In [1]: import numpy as np

In [2]: from numpy import linalg as LA

In [3]: np.set_printoptions(precision=3, suppress=True, linewidth=160)

In [4]: M = np.loadtxt("m.csv", delimiter=",")

In [5]: print(M)
[[-18.388 -18.053  -1.881  21.227]
 [ 15.447 -12.953  37.833 -28.749]
 [-17.607 -17.242  -3.864  18.29 ]
 [ 18.586 -14.496  39.393 -27.924]
 [ 18.654 -13.934  39.021 -27.901]
 [-16.281 -17.132  -2.67   19.904]
 [-17.784 -19.111  -3.048  19.181]
 [-17.798 -17.779  -3.943  17.857]
 [ 17.714 -15.097  38.411 -28.406]
 [ 16.067 -14.369  37.76  -27.723]
 [-16.74  -17.474  -3.488  17.684]
 [-17.024 -15.451  -3.192  17.184]
 [-18.79  -18.372  -4.662  16.994]
 [-18.405 -18.721  -4.358  17.666]
 [ 19.826 -14.313  38.041 -28.179]
 [-18.782 -18.37   -4.697  17.701]
 [ 19.23  -13.811  38.056 -27.698]
 [ 18.345 -14.277  38.244 -27.943]
 [-17.001 -18.158  -3.963  17.908]
 [ 16.783 -13.011  35.954 -28.828]
 [ 17.707 -12.645  37.868 -29.128]
 [ 18.845 -12.848  38.433 -28.745]
 [ 20.661 -14.177  37.174 -26.604]
 [ 18.79  -14.538  37.531 -28.47 ]
 [-18.191 -18.553  -2.804  18.467]
 [ 17.373 -14.935  37.997 -28.746]
 [ 17.257 -12.588  37.357 -26.716]
 [ 17.678 -14.514  37.033 -28.7  ]]

In [6]: Xs = M - M.mean(axis=0)

In [7]: V = LA.svd(Xs)[2][:2]

In [8]: M2 = Xs - Xs @ V.T @ V

In [9]: print(np.round(np.cov(Xs @ V.T, rowvar=False), 3) + 0)
[[1314.847    0.   ]
 [   0.       1.492]]

In [10]: print(np.round(LA.norm(M2) / LA.norm(Xs), 3))
0.034

In [11]: M2 = M / LA.norm(M, axis=1, keepdims=True)

In [12]: gram = M2 @ M2.T

In [13]: print(LA.norm(M2, axis=1))
[1. 1. 1. 1. 1. 1. 1. 1. 1. 1. 1. 1. 1. 1. 1. 1. 1. 1. 1. 1. 1. 1. 1. 1. 1. 1. 1. 1.]

In [14]: print(round(np.degrees(np.arccos(np.clip(gram[6, 3], -1, 1))), 3))
113.931

In [15]: A = 3 * np.eye(6) + np.ones((6, 6))

In [16]: print(A)
[[4. 1. 1. 1. 1. 1.]
 [1. 4. 1. 1. 1. 1.]
 [1. 1. 4. 1. 1. 1.]
 [1. 1. 1. 4. 1. 1.]
 [1. 1. 1. 1. 4. 1.]
 [1. 1. 1. 1. 1. 4.]]

In [17]: # symmetric

In [18]: print(np.sort(np.abs(np.fft.fft(A[0]))), np.sort(LA.svd(A, compute_uv=False)))
[3. 3. 3. 3. 3. 9.] [3. 3. 3. 3. 3. 9.]

In [19]: print((A @ A)[0])
[21. 12. 12. 12. 12. 12.]

In [20]: print(A @ (-1.0) ** np.arange(6))
[ 3. -3.  3. -3.  3. -3.]

In [21]: W0 = np.load("layer16.npy")

In [22]: print(W0)
[[-1 -1  4]
 [-1 -1 -1]
 [ 4 -1 -1]]

In [23]: # symmetric

In [24]: print([round(float(LA.det(W0[:i, :i])), 2) + 0 for i in range(1, 4)])
[-1.0, 0.0, 25.0]

In [25]: K = np.load("out4.npy")

In [26]: print(K)
[[-7.969  9.003  8.007]
 [-7.999  8.992  7.993]
 [-8.025  8.987  8.028]
 [-7.991  9.028  8.028]
 [-8.004  9.005  7.994]
 [-7.997  8.998  8.005]
 [-7.988  9.028  8.017]
 [-7.999  8.994  8.015]
 [-7.984  9.004  8.005]
 [-6.006  9.027 -5.022]
 [-5.997  8.991 -5.004]
 [-5.965  8.992 -5.059]
 [-5.998  9.024 -4.987]
 [-5.99   9.02  -4.994]
 [-5.998  8.989 -4.984]
 [-6.017  9.04  -4.982]
 [-6.033  8.982 -4.994]
 [-5.973  8.997 -4.992]
 [-0.005  1.994 -5.999]
 [-0.009  1.999 -5.996]
 [ 0.002  2.016 -6.031]
 [-0.012  2.005 -5.947]
 [-0.002  2.008 -6.005]
 [ 0.007  1.944 -5.98 ]
 [ 0.     2.016 -6.024]
 [ 0.014  2.029 -5.986]
 [ 0.018  1.987 -6.01 ]]

In [27]: theta = np.radians(180)

In [28]: r_ = np.eye(3)

In [29]: r_[2, 2] = r_[1, 1] = np.cos(theta)

In [30]: r_[2, 1], r_[1, 2] = -np.sin(theta), np.sin(theta)

In [31]: print(r_.round(3) + 0)
[[ 1.  0.  0.]
 [ 0. -1.  0.]
 [ 0.  0. -1.]]

In [32]: M2 = K @ r_.T

In [33]: print(np.abs(M2 - K).max(axis=0))
[ 0.    18.08  16.056]

In [34]: print(M2)
[[-7.969 -9.003 -8.007]
 [-7.999 -8.992 -7.993]
 [-8.025 -8.987 -8.028]
 [-7.991 -9.028 -8.028]
 [-8.004 -9.005 -7.994]
 [-7.997 -8.998 -8.005]
 [-7.988 -9.028 -8.017]
 [-7.999 -8.994 -8.015]
 [-7.984 -9.004 -8.005]
 [-6.006 -9.027  5.022]
 [-5.997 -8.991  5.004]
 [-5.965 -8.992  5.059]
 [-5.998 -9.024  4.987]
 [-5.99  -9.02   4.994]
 [-5.998 -8.989  4.984]
 [-6.017 -9.04   4.982]
 [-6.033 -8.982  4.994]
 [-5.973 -8.997  4.992]
 [-0.005 -1.994  5.999]
 [-0.009 -1.999  5.996]
 [ 0.002 -2.016  6.031]
 [-0.012 -2.005  5.947]
 [-0.002 -2.008  6.005]
 [ 0.007 -1.944  5.98 ]
 [ 0.    -2.016  6.024]
 [ 0.014 -2.029  5.986]
 [ 0.018 -1.987  6.01 ]]

In [35]: print(LA.svd(K, compute_uv=False), LA.svd(M2, compute_uv=False))
[49.364 32.911  1.137] [49.364 32.911  1.137]

In [36]: print(np.round(LA.det(r_), 3), np.trace(r_))
1.0 -1.0
